In [1]: import numpy as np

In [2]: np.set_printoptions(precision=2, suppress=True, linewidth=200, floatmode="fixed")

In [3]: rnd = lambda a: np.round(a, 2) + 0

In [4]: X = np.load("run7.npy")

In [5]: X
Out[5]: 
array([[272, -60, 196, 142,  60, -25],
       [-60, 203,   5, 112, -10, 103],
       [196,   5, 190, 116,  19, -14],
       [142, 112, 116, 244,  50,  78],
       [ 60, -10,  19,  50,  48,  31],
       [-25, 103, -14,  78,  31, 160]])

In [6]: np.allclose(X @ X.T, X.T @ X)
Out[6]: True

In [7]: (X + X.T) / 2
Out[7]: 
array([[272.00, -60.00, 196.00, 142.00,  60.00, -25.00],
       [-60.00, 203.00,   5.00, 112.00, -10.00, 103.00],
       [196.00,   5.00, 190.00, 116.00,  19.00, -14.00],
       [142.00, 112.00, 116.00, 244.00,  50.00,  78.00],
       [ 60.00, -10.00,  19.00,  50.00,  48.00,  31.00],
       [-25.00, 103.00, -14.00,  78.00,  31.00, 160.00]])

In [8]: np.linalg.matrix_power(X, 2)
Out[8]: 
array([[140389, -14791, 108214,  90338,  29849,  -6788],
       [-14791,  68087,   1565,  49658,   2778,  47245],
       [108214,   1565,  88554,  78594,  21598,    352],
       [ 90338,  49658,  78594, 114284,  26622,  39424],
       [ 29849,   2778,  21598,  26622,   9826,   7552],
       [ -6788,  47245,    352,  39424,   7552,  44075]])

In [9]: np.allclose(X, X.T)
Out[9]: True

In [10]: X @ X
Out[10]: 
array([[140389, -14791, 108214,  90338,  29849,  -6788],
       [-14791,  68087,   1565,  49658,   2778,  47245],
       [108214,   1565,  88554,  78594,  21598,    352],
       [ 90338,  49658,  78594, 114284,  26622,  39424],
       [ 29849,   2778,  21598,  26622,   9826,   7552],
       [ -6788,  47245,    352,  39424,   7552,  44075]])

In [11]: rnd(np.sort(np.abs(np.linalg.eigvals(X))))
Out[11]: array([  5.05,  17.02,  59.59, 104.92, 371.68, 558.75])

In [12]: out = X / np.sqrt((X ** 2).mean(axis=1, keepdims=True))

In [13]: rnd(out[5])
Out[13]: array([-0.29,  1.20, -0.16,  0.91,  0.36,  1.87])

In [14]: rnd(np.linalg.norm(out, axis=1))
Out[14]: array([2.45, 2.45, 2.45, 2.45, 2.45, 2.45])

In [15]: np.linalg.matrix_rank(out) == np.linalg.matrix_rank(X)
Out[15]: np.True_

In [16]: w, vecs = np.linalg.eigh(X)

In [17]: x = np.array([2, 3, 0, 1, 0, 2])

In [18]: rnd(vecs * np.abs(w) @ vecs.T)
Out[18]: 
array([[272.00, -60.00, 196.00, 142.00,  60.00, -25.00],
       [-60.00, 203.00,   5.00, 112.00, -10.00, 103.00],
       [196.00,   5.00, 190.00, 116.00,  19.00, -14.00],
       [142.00, 112.00, 116.00, 244.00,  50.00,  78.00],
       [ 60.00, -10.00,  19.00,  50.00,  48.00,  31.00],
       [-25.00, 103.00, -14.00,  78.00,  31.00, 160.00]])

In [19]: rnd(x @ X @ x / (x @ x)), rnd(w[0]), rnd(w[-1])
Out[19]: (np.float64(314.83), np.float64(5.05), np.float64(558.75))

In [20]: (np.sign(vecs[:, -1].round(6)) == np.sign(vecs[0, -1].round(6))).astype(int)
Out[20]: array([1, 1, 1, 1, 1, 1])

In [21]: rnd(vecs * np.maximum(w, 0) @ vecs.T)
Out[21]: 
array([[272.00, -60.00, 196.00, 142.00,  60.00, -25.00],
       [-60.00, 203.00,   5.00, 112.00, -10.00, 103.00],
       [196.00,   5.00, 190.00, 116.00,  19.00, -14.00],
       [142.00, 112.00, 116.00, 244.00,  50.00,  78.00],
       [ 60.00, -10.00,  19.00,  50.00,  48.00,  31.00],
       [-25.00, 103.00, -14.00,  78.00,  31.00, 160.00]])

In [22]: rng = np.random.default_rng(47)

In [23]: out = X + rng.integers(-2, 3, (6, 2)) @ rng.integers(-2, 3, (2, 6))

In [24]: out
Out[24]: 
array([[268, -60, 195, 139,  66, -24],
       [-60, 201,   4, 113,  -8, 104],
       [196,   5, 190, 116,  19, -14],
       [138, 118, 118, 238,  50,  76],
       [ 56, -12,  17,  48,  56,  33],
       [-27, 106, -13,  75,  31, 159]])

In [25]: out - X
Out[25]: 
array([[-4,  0, -1, -3,  6,  1],
       [ 0, -2, -1,  1,  2,  1],
       [ 0,  0,  0,  0,  0,  0],
       [-4,  6,  2, -6,  0, -2],
       [-4, -2, -2, -2,  8,  2],
       [-2,  3,  1, -3,  0, -1]])

In [26]: np.abs(out - X).sum(axis=1)
Out[26]: array([15,  7,  0, 20, 20, 10])

In [27]: print(rnd(np.linalg.svd(out - X, compute_uv=False)))
[13.11 10.87  0.00  0.00  0.00  0.00]

In [28]: idx = rng.permutation(6)

In [29]: idx
Out[29]: array([4, 3, 1, 5, 2, 0])

In [30]: out = X[idx][:, idx]

In [31]: np.trace(out)
Out[31]: np.int64(1117)

In [32]: m1 = np.tril(np.array([[1, -6, -2, 3, -3],
    ...:     [-1, 3, 0, -8, -6],
    ...:     [1, -6, -2, -9, 2],
    ...:     [7, 6, -1, -7, 9],
    ...:     [-3, -6, -8, -5, -3]]), -1) + np.eye(5, dtype=int)

In [33]: m1
Out[33]: 
array([[ 1,  0,  0,  0,  0],
       [-1,  1,  0,  0,  0],
       [ 1, -6,  1,  0,  0],
       [ 7,  6, -1,  1,  0],
       [-3, -6, -8, -5,  1]])

In [34]: # triangular, det is the product of the diagonal

In [35]: Q = m1.astype(float).copy()

In [36]: for j in range(5):
    ...:     Q[:, j] -= Q[:, :j] @ (Q[:, :j].T @ Q[:, j])
    ...:     Q[:, j] /= np.linalg.norm(Q[:, j])
    ...: 

In [37]: rnd(Q.T @ Q)
Out[37]: 
array([[1.00, 0.00, 0.00, 0.00, 0.00],
       [0.00, 1.00, 0.00, 0.00, 0.00],
       [0.00, 0.00, 1.00, 0.00, 0.00],
       [0.00, 0.00, 0.00, 1.00, 0.00],
       [0.00, 0.00, 0.00, 0.00, 1.00]])

In [38]: K = np.eye(11, dtype=int)[rng.permutation(11)] * np.array([4, -3, 0, 4, -6, 7, -7, -7, -5, -3, 3])

In [39]: K
Out[39]: 
array([[ 0, -3,  0,  0,  0,  0,  0,  0,  0,  0,  0],
       [ 0,  0,  0,  0,  0,  0,  0,  0,  0, -3,  0],
       [ 0,  0,  0,  0, -6,  0,  0,  0,  0,  0,  0],
       [ 0,  0,  0,  0,  0,  0, -7,  0,  0,  0,  0],
       [ 0,  0,  0,  0,  0,  0,  0,  0, -5,  0,  0],
       [ 0,  0,  0,  0,  0,  0,  0,  0,  0,  0,  3],
       [ 0,  0,  0,  0,  0,  0,  0, -7,  0,  0,  0],
       [ 0,  0,  0,  0,  0,  7,  0,  0,  0,  0,  0],
       [ 0,  0,  0,  0,  0,  0,  0,  0,  0,  0,  0],
       [ 0,  0,  0,  4,  0,  0,  0,  0,  0,  0,  0],
       [ 4,  0,  0,  0,  0,  0,  0,  0,  0,  0,  0]])

In [40]: U, sig, VT = np.linalg.svd(K)

In [41]: sig
Out[41]: array([7.00, 7.00, 7.00, 6.00, 5.00, 4.00, 4.00, 3.00, 3.00, 3.00, 0.00])

In [42]: out = U[:, :10] @ np.diag(sig[:10]) @ VT[:10]

In [43]: np.abs(K - out).max()
Out[43]: np.float64(0.0)

In [44]: rnd(np.linalg.norm(K - out) / np.linalg.norm(K))
Out[44]: np.float64(0.0)

In [45]: np.linalg.matrix_rank(K, rtol=0.05)
Out[45]: np.int64(10)
